$ python3 -q
>>> import numpy as np
>>> from numpy import linalg as LA
>>> np.set_printoptions(precision=2, suppress=True, linewidth=140)
>>> A = np.load("test7.npy")
>>> A
array([[-2,  0,  2,  1,  2, -1, -1,  1],
       [-1,  0, -1,  1, -2, -2, -2,  1],
       [ 2,  2,  0,  2,  1, -2,  1,  2],
       [ 0, -1,  2, -1,  0, -1, -2,  2],
       [-6,  0, -2,  5, -6, -9, -9,  5]])
>>> r = LA.matrix_rank(A)
>>> r
np.int64(4)
>>> ns = LA.svd(A)[2][r:].T
>>> print([int(LA.matrix_rank(A[:, :j + 1])) for j in range(8)])
[1, 2, 3, 4, 4, 4, 4, 4]
>>> print(np.round(A @ ns, 2) + 0)
[[0. 0. 0. 0.]
 [0. 0. 0. 0.]
 [0. 0. 0. 0.]
 [0. 0. 0. 0.]
 [0. 0. 0. 0.]]
>>> [int(LA.matrix_rank(A[:i])) for i in range(1, len(A) + 1)]
[1, 2, 3, 4, 4]
>>> print(np.argsort(-LA.norm(A, axis=0).round(6), kind="stable")[:3])
[5 6 0]
>>> round(float(LA.norm(A, 2) / LA.norm(A)), 2)
0.93
>>> th = np.deg2rad(135)
>>> X = np.eye(9)
>>> X[np.ix_([3, 8], [3, 8])] = [[np.cos(th), -np.sin(th)], [np.sin(th), np.cos(th)]]
>>> X
array([[ 1.  ,  0.  ,  0.  ,  0.  ,  0.  ,  0.  ,  0.  ,  0.  ,  0.  ],
       [ 0.  ,  1.  ,  0.  ,  0.  ,  0.  ,  0.  ,  0.  ,  0.  ,  0.  ],
       [ 0.  ,  0.  ,  1.  ,  0.  ,  0.  ,  0.  ,  0.  ,  0.  ,  0.  ],
       [ 0.  ,  0.  ,  0.  , -0.71,  0.  ,  0.  ,  0.  ,  0.  , -0.71],
       [ 0.  ,  0.  ,  0.  ,  0.  ,  1.  ,  0.  ,  0.  ,  0.  ,  0.  ],
       [ 0.  ,  0.  ,  0.  ,  0.  ,  0.  ,  1.  ,  0.  ,  0.  ,  0.  ],
       [ 0.  ,  0.  ,  0.  ,  0.  ,  0.  ,  0.  ,  1.  ,  0.  ,  0.  ],
       [ 0.  ,  0.  ,  0.  ,  0.  ,  0.  ,  0.  ,  0.  ,  1.  ,  0.  ],
       [ 0.  ,  0.  ,  0.  ,  0.71,  0.  ,  0.  ,  0.  ,  0.  , -0.71]])
>>> rng = np.random.default_rng(21040)
>>> idx = rng.permutation(9)
>>> idx
array([4, 0, 6, 5, 2, 3, 1, 7, 8])
>>> A2 = X[idx][:, idx]
>>> np.allclose(A2, X)
False
>>> round(float(np.trace(A2)), 2)
5.59
>>> np.round(LA.det(A2), 2), round(LA.det(X[idx]), 2)
(np.float64(1.0), np.float64(-1.0))
>>> np.diag(A2)
array([ 1.  ,  1.  ,  1.  ,  1.  ,  1.  , -0.71,  1.  ,  1.  , -0.71])
>>> print(A2)
[[ 1.    0.    0.    0.    0.    0.    0.    0.    0.  ]
 [ 0.    1.    0.    0.    0.    0.    0.    0.    0.  ]
 [ 0.    0.    1.    0.    0.    0.    0.    0.    0.  ]
 [ 0.    0.    0.    1.    0.    0.    0.    0.    0.  ]
 [ 0.    0.    0.    0.    1.    0.    0.    0.    0.  ]
 [ 0.    0.    0.    0.    0.   -0.71  0.    0.   -0.71]
 [ 0.    0.    0.    0.    0.    0.    1.    0.    0.  ]
 [ 0.    0.    0.    0.    0.    0.    0.    1.    0.  ]
 [ 0.    0.    0.    0.    0.    0.71  0.    0.   -0.71]]
>>> print(np.sort(LA.eigvals(A2).real))
[-0.71 -0.71  1.    1.    1.    1.    1.    1.    1.  ]
>>> print(np.flatnonzero(LA.matrix_power((A2 != 0) + (A2.T != 0) + np.eye(9), 9)[3]))
[3]
>>> (LA.matrix_power((A2 != 0) + (A2.T != 0) + np.eye(9), 9) > 0).astype(int)
array([[1, 0, 0, 0, 0, 0, 0, 0, 0],
       [0, 1, 0, 0, 0, 0, 0, 0, 0],
       [0, 0, 1, 0, 0, 0, 0, 0, 0],
       [0, 0, 0, 1, 0, 0, 0, 0, 0],
       [0, 0, 0, 0, 1, 0, 0, 0, 0],
       [0, 0, 0, 0, 0, 1, 0, 0, 1],
       [0, 0, 0, 0, 0, 0, 1, 0, 0],
       [0, 0, 0, 0, 0, 0, 0, 1, 0],
       [0, 0, 0, 0, 0, 1, 0, 0, 1]])
>>> np.round(A2 @ A2, 2) + 0
array([[ 1.,  0.,  0.,  0.,  0.,  0.,  0.,  0.,  0.],
       [ 0.,  1.,  0.,  0.,  0.,  0.,  0.,  0.,  0.],
       [ 0.,  0.,  1.,  0.,  0.,  0.,  0.,  0.,  0.],
       [ 0.,  0.,  0.,  1.,  0.,  0.,  0.,  0.,  0.],
       [ 0.,  0.,  0.,  0.,  1.,  0.,  0.,  0.,  0.],
       [ 0.,  0.,  0.,  0.,  0.,  0.,  0.,  0.,  1.],
       [ 0.,  0.,  0.,  0.,  0.,  0.,  1.,  0.,  0.],
       [ 0.,  0.,  0.,  0.,  0.,  0.,  0.,  1.,  0.],
       [ 0.,  0.,  0.,  0.,  0., -1.,  0.,  0.,  0.]])
